$ python -q
>>> import numpy as np
>>> from numpy import linalg as LA
>>> np.set_printoptions(precision=3, suppress=True, linewidth=200, legacy="1.25")
>>> def tidy(a):
...     return np.round(a, 3) + 0
... 
>>> X = np.loadtxt("layer11.csv", delimiter=",")
>>> print(X)
[[ 0.  0.  0.  0.]
 [ 0. -2. -3. -2.]
 [ 0. -1.  1.  2.]
 [ 0.  1. -1. -3.]]
>>> # rank 3
>>> print(tidy(LA.det(2 * X)), tidy(LA.det(X)))
0.0 0.0
>>> print(np.einsum("ij,ji->", X, X))
12.0
>>> print(tidy(LA.det(X.T)))
0.0
>>> B = np.array([[1, 2, 1], [-2, 1, -1], [0, 1, 1], [0, -1, -2]])
>>> print(np.einsum("ij,ij->i", X, X))
[ 0. 17.  6. 11.]
>>> print(LA.matrix_rank(X @ B))
3
>>> print(np.einsum("ij->j", X))
[ 0. -2. -3. -3.]
>>> print(X @ B)
[[ 0.  0.  0.]
 [ 4. -3.  3.]
 [ 2. -2. -2.]
 [-2.  3.  4.]]
>>> print(LA.matrix_rank(np.vstack([X, B.T])))
4
>>> rng = np.random.default_rng(424049)
>>> idx = rng.permutation(4)
>>> print(idx)
[3 2 0 1]
>>> B = X[idx][:, idx]
>>> print(np.diag(B))
[-3.  1.  0. -2.]
>>> print(B)
[[-3. -1.  0.  1.]
 [ 2.  1.  0. -1.]
 [ 0.  0.  0.  0.]
 [-2. -3.  0. -2.]]
>>> print(np.trace(B))
-4.0
>>> print(np.allclose(B, X))
False
>>> print(tidy(np.sort(np.abs(LA.eigvals(B)))))
[0.    0.831 2.453 2.453]
>>> B = np.array([[2, -2, -2, -1, -2, -3, -2],
...     [-2, 0, 1, 2, 3, 1, 0],
...     [-3, 0, -2, -3, 3, 3, -1]])
>>> E = B.T @ B
>>> print(E)
[[ 17  -4   0   3 -19 -17  -1]
 [ -4   4   4   2   4   6   4]
 [  0   4   9  10   1   1   6]
 [  3   2  10  14  -1  -4   5]
 [-19   4   1  -1  22  18   1]
 [-17   6   1  -4  18  19   3]
 [ -1   4   6   5   1   3   5]]
>>> u = np.array([2, -7, 8])
>>> print(np.polyval(u, E[1]))
[68 12 12  2 12 38 12]
>>> print(np.cross(E[1, :3], E[2, :3]))
[ 20  36 -16]
>>> idx = rng.permutation(7)
>>> print(idx)
[2 5 0 6 4 3 1]
>>> B = E[idx][:, idx]
>>> print(tidy(LA.det(B)), tidy(LA.det(E[idx])))
0.0 0.0
>>> print(B)
[[  9   1   0   6   1  10   4]
 [  1  19 -17   3  18  -4   6]
 [  0 -17  17  -1 -19   3  -4]
 [  6   3  -1   5   1   5   4]
 [  1  18 -19   1  22  -1   4]
 [ 10  -4   3   5  -1  14   2]
 [  4   6  -4   4   4   2   4]]
>>> print(tidy(np.sort(np.abs(LA.eigvals(B)))))
[ 0.     0.     0.     0.     6.594 26.11  57.295]
>>> print(np.diag(B))
[ 9 19 17  5 22 14  4]
>>> print(np.trace(B))
90
>>> print(LA.matrix_rank(E, rtol=0.1))
3
>>> print(LA.cond(E) > 100)
True
>>> print([round(float(x), 3) for x in LA.svd(E, compute_uv=False)[:3]])
[57.295, 26.11, 6.594]
>>> B = np.array([[8, 5], [1, -8], [-7, -8], [4, -7], [0, 7], [-2, 5], [9, 3]])
>>> print(np.einsum("ij->j", E))
[-21  20  31  29  26  26  23]
>>> print(B.T @ E.T)
[[ 169  -24   33   65 -186 -164   13]
 [-125  -28 -144 -191  119  117  -83]]
>>> print(E @ B)
[[ 169 -125]
 [ -24  -28]
 [  33 -144]
 [  65 -191]
 [-186  119]
 [-164  117]
 [  13  -83]]
>>> print(np.einsum("ij,ij->i", E, E))
[ 965  120  235  351 1188 1036  113]
>>> print(LA.matrix_rank(E @ B))
2
>>> mat = np.loadtxt("test8.csv", delimiter=",")
>>> print(mat)
[[-2.145 -2.197 -3.57  -1.848 -4.7    0.108]
 [-1.749 -2.646  0.112 -3.953  1.78   1.771]
 [-1.379  0.18   0.87  -1.036  1.028 -1.455]
 [ 1.722  1.864 -1.231  2.771 -1.355 -1.075]
 [-0.456  0.588  1.129  0.795  1.402 -1.419]
 [ 0.253  0.089 -0.422  0.74  -1.282  0.491]
 [-4.097 -1.591 -0.4   -3.157  1.025 -1.416]
 [-3.898 -2.267 -1.804 -2.832 -1.01   0.961]
 [ 2.502  2.825  1.126  3.264  0.053 -1.847]
 [-0.172 -0.282 -0.612  0.633 -1.142 -0.114]
 [ 3.304  2.419  0.881  4.107 -0.678 -0.769]
 [ 2.132  2.532  3.072  2.915  2.593 -1.229]
 [ 1.364  3.087  3.058  3.282  1.864 -2.437]]
>>> basis = mat[[6, 3]].astype(float)
>>> for _ in range(4):
...     idx = LA.norm(mat[:, None] - basis, axis=-1).argmin(axis=1)
...     basis = np.array([mat[idx == j].mean(axis=0) for j in range(2)])
... 
>>> print(idx)
[0 0 0 1 1 1 0 0 1 1 1 1 1]
>>> print(np.bincount(idx))
[5 8]
>>> print(tidy(basis[1] - basis[0]))
[ 3.985  3.344  1.834  4.879  0.557 -1.044]
